$ python3 -q
>>> import numpy as np
>>> from numpy import linalg as LA
>>> np.set_printoptions(precision=2, suppress=True, linewidth=140, sign=" ")
>>> rd = lambda a: np.round(a, 2) + 0
>>> rng = np.random.default_rng(21932)
>>> data = rng.normal(size=(33, 10))
>>> data = 10 * data / LA.norm(data, axis=1, keepdims=True)
>>> rd(data)
array([[-1.08,  5.08, -2.9 ,  1.85, -2.77, -1.17, -4.94,  2.93, -2.86, -3.32],
       [ 1.62,  4.93, -3.7 , -4.02,  2.07,  1.53,  3.88, -3.55,  0.99,  2.82],
       [ 1.24, -3.47,  3.61, -3.8 ,  1.5 ,  1.76, -0.63,  2.5 ,  6.49, -2.19],
       [ 5.96, -4.76, -0.75,  1.07,  2.02, -2.26, -0.73, -5.46,  0.08, -0.78],
       [-5.79,  1.42,  0.99,  1.45, -5.02,  2.67,  2.13, -3.13, -3.58,  1.34],
       [-0.11, -2.27, -0.12, -3.12, -2.04,  3.8 ,  1.79, -0.33, -6.25, -4.91],
       [ 1.38,  7.31,  0.38, -1.68, -3.22,  0.86, -1.53, -3.63, -3.19, -2.21],
       [-1.39, -3.98,  0.28, -5.51,  4.73,  1.46, -2.09, -0.98, -2.47,  3.98],
       [ 2.29,  2.09, -1.78, -5.29, -6.51,  1.81,  0.11, -2.67, -2.3 , -1.1 ],
       [-5.  , -1.25, -0.91, -3.59,  2.14, -2.67,  1.72, -2.49,  3.99,  4.79],
       [ 1.19,  4.04, -2.14, -5.98,  0.27,  1.24, -5.67,  1.82, -2.09,  0.67],
       [-4.37, -0.82, -7.13, -1.52,  3.53, -0.53,  0.86, -1.59, -2.22,  2.5 ],
       [ 4.32,  2.34, -1.03, -2.75,  1.51,  5.09,  5.57,  2.8 , -0.42, -0.09],
       [-3.87,  2.04, -4.17,  1.36, -2.28,  2.2 ,  4.61, -3.6 , -2.94,  2.93],
       [ 0.38,  2.88, -3.65,  3.69, -0.89, -0.94, -2.6 , -0.59, -0.23,  7.47],
       [ 1.02,  1.25,  6.14,  1.72,  0.58, -4.9 ,  1.99, -2.72, -3.32,  3.16],
       [ 3.21, -2.13,  6.12,  3.69,  1.16, -3.9 ,  2.54,  0.51,  3.29, -0.33],
       [ 2.93, -1.61, -0.89,  2.59, -3.55,  3.41,  1.65, -4.1 , -2.4 , -5.64],
       [ 4.21,  4.98, -2.92, -1.27, -0.04, -3.23,  0.57,  0.46, -2.77,  5.35],
       [ 0.02,  0.63,  3.8 ,  0.19, -6.11, -1.17,  3.53, -0.88, -5.08,  2.72],
       [-2.69,  1.25, -1.47,  3.09,  3.25,  0.74,  1.09,  7.65, -0.65,  2.85],
       [ 1.21,  1.88,  0.7 , -3.22, -2.8 ,  2.89,  5.15,  4.28,  4.44,  1.83],
       [ 3.57, -3.74, -1.34,  3.11, -0.8 , -0.13,  1.53,  6.65, -1.82,  3.36],
       [ 5.04,  2.53, -3.84, -1.35,  4.94,  0.02, -1.47,  1.63, -4.72, -0.15],
       [ 0.06,  4.99,  1.06, -4.66, -0.19,  5.14, -2.56,  2.26, -3.75,  0.3 ],
       [-2.83,  3.07, -3.86,  3.76, -0.63,  0.36,  6.61, -1.96,  1.85, -1.43],
       [ 2.47, -1.68, -0.83,  0.52, -2.74,  5.63,  3.11,  1.5 ,  4.25,  4.57],
       [-6.49, -4.77,  0.75, -4.02,  2.12, -2.2 , -2.2 ,  1.1 ,  1.69,  0.28],
       [ 3.63, -0.9 , -1.59, -0.31, -0.87,  4.72, -1.95, -6.76, -3.22, -0.72],
       [-6.51, -2.92, -1.06, -3.66, -3.49,  0.65,  0.26,  2.7 , -1.46, -3.53],
       [-5.34,  0.07,  3.92, -4.54,  5.57, -1.05,  0.22, -0.88,  0.84,  1.34],
       [ 1.2 , -3.24,  2.77, -1.63, -7.14, -0.67, -2.13,  3.34,  2.46,  2.15],
       [ 1.35, -0.76, -1.17,  4.29,  3.95,  4.24, -1.42, -4.36,  2.76, -3.96]])
>>> Ac = data - data.mean(axis=1)
Traceback (most recent call last):
  File "<python-input-8>", line 1, in <module>
    Ac = data - data.mean(axis=1)
         ~~~~~^~~~~~~~~~~~~~~~~~~
ValueError: operands could not be broadcast together with shapes (33,10) (33,) 
>>> Ac = data - data.mean(axis=0)
>>> U, sv, VT = LA.svd(Ac, full_matrices=False)
>>> np.abs(U[:, 0]).argmax()
np.int64(27)
>>> rd((sv ** 2).sum() ** 2 / (sv ** 4).sum())
np.float64(8.51)
>>> rd(Ac.mean(axis=0))
array([ 0.,  0.,  0.,  0.,  0.,  0.,  0.,  0.,  0.,  0.])
>>> rd(np.abs(VT[-1]))
array([ 0.16,  0.08,  0.43,  0.31,  0.14,  0.67,  0.3 ,  0.07,  0.08,  0.35])
>>> hat = data @ LA.solve(data.T @ data, data.T)
>>> rd(LA.eigvalsh(hat))
array([ 0.,  0.,  0.,  0.,  0.,  0.,  0.,  0.,  0.,  0.,  0.,  0.,  0.,  0.,  0.,  0.,  0.,  0.,  0.,  0.,  0.,  0.,  0.,  1.,  1.,  1.,
        1.,  1.,  1.,  1.,  1.,  1.,  1.])
>>> rd(np.diag(hat))
array([ 0.32,  0.29,  0.24,  0.32,  0.32,  0.33,  0.25,  0.34,  0.29,  0.27,  0.25,  0.3 ,  0.33,  0.24,  0.36,  0.37,  0.24,  0.22,  0.28,
        0.31,  0.33,  0.29,  0.36,  0.29,  0.33,  0.33,  0.37,  0.22,  0.3 ,  0.3 ,  0.3 ,  0.33,  0.35])
>>> feats = np.load("a.npy")
>>> feats
array([[13,  4,  7, 15,  2],
       [10,  1,  4, 12, -1],
       [ 8, -1,  2, 10, -3],
       [ 7, -2,  1,  9, -4],
       [11,  2,  5, 13,  0],
       [12,  3,  6, 14,  1]])
>>> def softmax(z):
...     e = np.exp(z - z.max(axis=-1, keepdims=True))
...     return e / e.sum(axis=-1, keepdims=True)
... 
>>> softmax(feats).sum(axis=1)
array([ 1.,  1.,  1.,  1.,  1.,  1.])
>>> rd(softmax(feats[3] + -3))
array([ 0.12,  0.  ,  0.  ,  0.88,  0.  ])
>>> att = feats @ feats.T / np.sqrt(5)
>>> rd(softmax(att)[3] @ feats)
array([ 12.99,   3.99,   6.99,  14.99,   1.99])
>>> rd(softmax(att))
array([[ 1.  ,  0.  ,  0.  ,  0.  ,  0.  ,  0.  ],
       [ 1.  ,  0.  ,  0.  ,  0.  ,  0.  ,  0.  ],
       [ 1.  ,  0.  ,  0.  ,  0.  ,  0.  ,  0.  ],
       [ 0.99,  0.  ,  0.  ,  0.  ,  0.  ,  0.01],
       [ 1.  ,  0.  ,  0.  ,  0.  ,  0.  ,  0.  ],
       [ 1.  ,  0.  ,  0.  ,  0.  ,  0.  ,  0.  ]])
